% python3 -q
>>> import numpy as np
>>> import numpy.linalg as la
>>> np.set_printoptions(precision=3, suppress=True, linewidth=100, floatmode="fixed")
>>> other = np.array([[2, 1, -6, -5, -8, -8, 2, 5, 1],
...     [9, 5, 8, -5, -9, 6, -2, 2, 4],
...     [3, 6, 1, -4, 7, -2, 4, 3, -2],
...     [-4, 0, 4, -3, -2, -3, -1, 3, -4],
...     [-9, -5, -9, -6, 1, 8, 9, -5, 0],
...     [8, -2, 4, -3, -7, -7, -5, 6, -9],
...     [0, -2, 0, 2, -5, 1, 6, -8, -6],
...     [5, -2, -2, 2, 0, -8, 7, 3, 2],
...     [-9, -1, -8, -7, -1, -4, 8, -4, -3]])
>>> J = np.triu(other)
>>> print(J)
[[ 2  1 -6 -5 -8 -8  2  5  1]
 [ 0  5  8 -5 -9  6 -2  2  4]
 [ 0  0  1 -4  7 -2  4  3 -2]
 [ 0  0  0 -3 -2 -3 -1  3 -4]
 [ 0  0  0  0  1  8  9 -5  0]
 [ 0  0  0  0  0 -7 -5  6 -9]
 [ 0  0  0  0  0  0  6 -8 -6]
 [ 0  0  0  0  0  0  0  3  2]
 [ 0  0  0  0  0  0  0  0 -3]]
>>> other = np.array([[-2, 0],
...     [4, -1],
...     [4, -2],
...     [3, 3],
...     [0, -3],
...     [-2, 4],
...     [5, 1],
...     [-5, -2],
...     [-4, 1]])
>>> print(np.einsum("ij->j", J))
[  2   6   3 -17 -11  -6  13   9 -17]
>>> print(la.matrix_rank(np.vstack([J, other.T])))
9
>>> print(np.einsum("ik,kj->ji", J, other))
[[-42 -11   9  -7  54  -5  94 -23  12]
 [-19  13 -47 -26  48 -54  16  -4  -3]]
>>> print(np.vstack([J, other.T]).shape)
(11, 9)
>>> print(J @ other)
[[-42 -19]
 [-11  13]
 [  9 -47]
 [ -7 -26]
 [ 54  48]
 [ -5 -54]
 [ 94  16]
 [-23  -4]
 [ 12  -3]]
>>> print(np.einsum("ij,ij->i", J, J))
[224 255  99  48 171 191 136  13   9]
>>> Uu, sigma, VT = la.svd(J)
>>> print(sigma)
[21.035 17.754 12.787 10.819  9.403  4.079  1.475  0.700  0.006]
>>> print(np.argmax(sigma[:-1] / (sigma[1:] + 1e-6)) + 1)
8
>>> other = Uu[:, :8] @ np.diag(sigma[:8]) @ VT[:8]
>>> print(other.round(3) + 0)
[[ 2.000  1.000 -6.000 -5.000 -8.000 -8.000  2.000  5.000  1.000]
 [ 0.000  5.000  8.000 -5.000 -9.000  6.000 -2.000  2.000  4.000]
 [ 0.000  0.000  1.000 -4.000  7.000 -2.000  4.000  3.000 -2.000]
 [ 0.000  0.000  0.000 -3.000 -2.000 -3.000 -1.000  3.000 -4.000]
 [ 0.001 -0.001  0.000  0.000  1.000  8.000  9.000 -5.000  0.000]
 [ 0.001 -0.001  0.000  0.000  0.000 -7.000 -5.000  6.000 -9.000]
 [ 0.000  0.000  0.000  0.000  0.000  0.000  6.000 -8.000 -6.000]
 [-0.002  0.001 -0.001  0.000  0.000  0.000  0.000  3.000  2.000]
 [-0.004  0.002 -0.001  0.000  0.000  0.000  0.000  0.000 -3.000]]
>>> rng = np.random.default_rng(391206)
>>> labels = rng.permutation(9)
>>> print(labels)
[0 7 4 2 3 5 6 1 8]
>>> other = J[labels][:, labels]
>>> print(round(float(la.det(other)), 3), round(la.det(J[labels]), 3))
-11340.0 11340.0
>>> print(np.trace(other))
5
>>> X = np.load("x.npy")
>>> print(X)
[[-1.180 -1.554 -0.473 -0.987 -0.724 -0.270 -0.224  0.226]
 [ 1.709  1.440 -0.961 -1.859 -2.563 -0.690 -2.598 -2.503]
 [-0.701  1.141 -1.199 -0.922 -2.100 -0.671 -2.194 -1.097]
 [ 0.858 -0.862 -1.552 -2.424 -4.095 -0.510 -3.139 -2.204]
 [-0.471 -0.704  1.695  1.149  2.915  0.653  2.558  1.449]
 [-0.699 -0.693  0.153  1.677  0.863  0.412  0.964  1.910]
 [-1.033  0.603 -0.221  1.969  1.220  0.120  1.140  2.094]
 [-1.840 -2.025  1.601  2.705  4.864  0.986  4.862  3.215]
 [-0.933 -2.577 -0.499 -1.245  0.307 -0.267  1.048  0.584]
 [ 1.585  1.227  2.931  3.190  4.863  1.421  3.676  1.612]
 [-0.567  0.601  0.225  0.585  1.075 -0.045  0.670  0.580]
 [ 0.815  1.335 -0.620 -0.664 -1.790 -0.398 -2.144 -1.734]]
>>> other = np.c_[X[:, :5] @ np.array([[-3, 5, -4, -1, 1],
...     [2, -2, -1, 3, -5],
...     [-4, -4, 4, -1, 2],
...     [0, 4, 5, -3, 1],
...     [-3, -4, 2, 2, -1]]), np.array([1, 1, 3, 9, 2, 9, 8, 3, 5, 8, 1, 3])]
>>> print(other)
[[  4.496  -1.952  -2.001  -1.496   5.381   1.000]
 [  9.286  12.325 -26.541   4.023  -6.709   1.000]
 [ 15.481   3.721 -11.943   3.889  -7.626   3.000]
 [ 14.195  18.906 -29.088  -2.810   3.735   9.000]
 [-15.520 -14.791  20.943  -0.953   4.673   2.000]
 [ -2.490   0.535  14.212  -4.838   3.886   9.000]
 [  1.529  -2.491  14.930  -0.404  -3.741   8.000]
 [-19.526 -20.190  39.042  -4.223   9.328   3.000]
 [ -1.280  -3.723  -1.298  -1.950   9.402   5.000]
 [-28.614 -12.945  29.833  -0.679  -0.361   8.000]
 [ -1.222  -6.897   7.642   2.540  -3.612   1.000]
 [  8.075   8.389 -13.975   2.222  -5.974   3.000]]
>>> print(la.matrix_rank(np.c_[X, other]))
9
>>> print(la.norm(la.qr(X)[0].T @ other, axis=0) ** 2 / ((other ** 2).sum(axis=0) + 1e-12))
[1.000 1.000 1.000 1.000 1.000 0.462]
>>> print(np.round(la.norm(other - X @ la.lstsq(X, other)[0], axis=0), 3) + 0)
[ 0.000  0.000  0.000  0.000  0.000 13.701]
>>> x = np.array([1, 7, 1, 5, -6, 0, -1, -2])
>>> rhs = X @ x
>>> print(np.round(la.lstsq(X, rhs)[0], 3) + 0)
[ 1.000  7.000  1.000  5.000 -6.000  0.000 -1.000 -2.000]
>>> rhs = rhs + 0.02 * rng.normal(size=12)
>>> print(rhs)
[-13.341  24.511  18.427  13.207 -20.924  -6.944   0.153 -41.315 -29.737  -7.003  -1.490  22.572]
>>> c, *_ = la.lstsq(X, rhs)
>>> print(c)
[ 1.033  6.929  1.049  5.105 -5.978 -0.268 -1.024 -2.036]
>>> print(np.round(la.norm(rhs - X @ c), 3))
0.05
>>> print(c.round())
[ 1.000  7.000  1.000  5.000 -6.000 -0.000 -1.000 -2.000]
>>> print([round(float(la.norm(la.solve(X.T @ X + lam * np.eye(8), X.T @ rhs))), 2) for lam in (0, 1, 10, 100)])
[10.83, 8.89, 6.77, 3.07]
>>> T = np.stack([X, 5 * X, X[::-1]])
>>> print(la.matrix_rank(T))
[8 8 8]
>>> labels = rng.permutation(8)
>>> other = X[:, labels] * rng.choice([-1, 1], 8)
>>> print(other)
[[ 0.987  0.224 -0.724 -1.180 -0.226 -1.554  0.270  0.473]
 [ 1.859  2.598 -2.563  1.709  2.503  1.440  0.690  0.961]
 [ 0.922  2.194 -2.100 -0.701  1.097  1.141  0.671  1.199]
 [ 2.424  3.139 -4.095  0.858  2.204 -0.862  0.510  1.552]
 [-1.149 -2.558  2.915 -0.471 -1.449 -0.704 -0.653 -1.695]
 [-1.677 -0.964  0.863 -0.699 -1.910 -0.693 -0.412 -0.153]
 [-1.969 -1.140  1.220 -1.033 -2.094  0.603 -0.120  0.221]
 [-2.705 -4.862  4.864 -1.840 -3.215 -2.025 -0.986 -1.601]
 [ 1.245 -1.048  0.307 -0.933 -0.584 -2.577  0.267  0.499]
 [-3.190 -3.676  4.863  1.585 -1.612  1.227 -1.421 -2.931]
 [-0.585 -0.670  1.075 -0.567 -0.580  0.601  0.045 -0.225]
 [ 0.664  2.144 -1.790  0.815  1.734  1.335  0.398  0.620]]
>>> Uu, _, VT = la.svd(X.T @ other)
>>> print(labels)
[3 6 4 0 7 1 5 2]
>>> P = X @ la.solve(X.T @ X, X.T)
>>> print(round(float(np.trace(P)), 3))
8.0
>>> print(np.allclose(P @ P, P))
True
>>> other = np.array([[-3, 4, 1, -5, 3, 2, -2, 5, 5, -5, -5],
...     [1, -4, 5, 4, 2, -3, -5, 1, -2, -5, 1],
...     [1, -4, -5, -1, 2, 3, 3, -4, -1, 5, -5],
...     [-3, 3, 2, -4, 2, -1, -1, 4, -1, -4, -3],
...     [-4, 2, -5, 5, -5, -1, -2, -1, 1, 3, 5],
...     [4, -1, 1, -4, -1, -3, -2, -1, -4, 1, 1],
...     [-4, 5, -2, 0, 2, -4, 4, -4, -3, -5, -5],
...     [5, -5, -2, -1, -1, -4, 0, 1, 1, 2, 0],
...     [5, 4, 4, -3, 1, -3, -2, -3, 5, 1, 2],
...     [-4, 5, -5, 2, 1, -1, -4, -4, 3, 5, 3],
...     [4, 4, -2, -5, 2, 1, 0, 0, 0, -1, 0]])
>>> E = other - other.T
>>> print(E)
[[  0   3   0  -2   7  -2   2   0   0  -1  -9]
 [ -3   0   9   1   0  -2 -10   6  -6 -10  -3]
 [  0  -9   0  -3   7   2   5  -2  -5  10  -3]
 [  2  -1   3   0  -3   3  -1   5   2  -6   2]
 [ -7   0  -7   3   0   0  -4   0   0   2   3]
 [  2   2  -2  -3   0   0   2   3  -1   2   0]
 [ -2  10  -5   1   4  -2   0  -4  -1  -1  -5]
 [  0  -6   2  -5   0  -3   4   0   4   6   0]
 [  0   6   5  -2   0   1   1  -4   0  -2   2]
 [  1  10 -10   6  -2  -2   1  -6   2   0   4]
 [  9   3   3  -2  -3   0   5   0  -2  -4   0]]
>>> # looks like rank 10
>>> other = np.array([[-3, 2, -2],
...     [1, 2, 0],
...     [1, 2, -1],
...     [-2, -2, 3],
...     [-3, 0, -1],
...     [-1, 2, -2],
...     [-1, 0, -1],
...     [-3, -2, -2]])
>>> print(la.matrix_rank(np.vstack([X, other.T])))
8
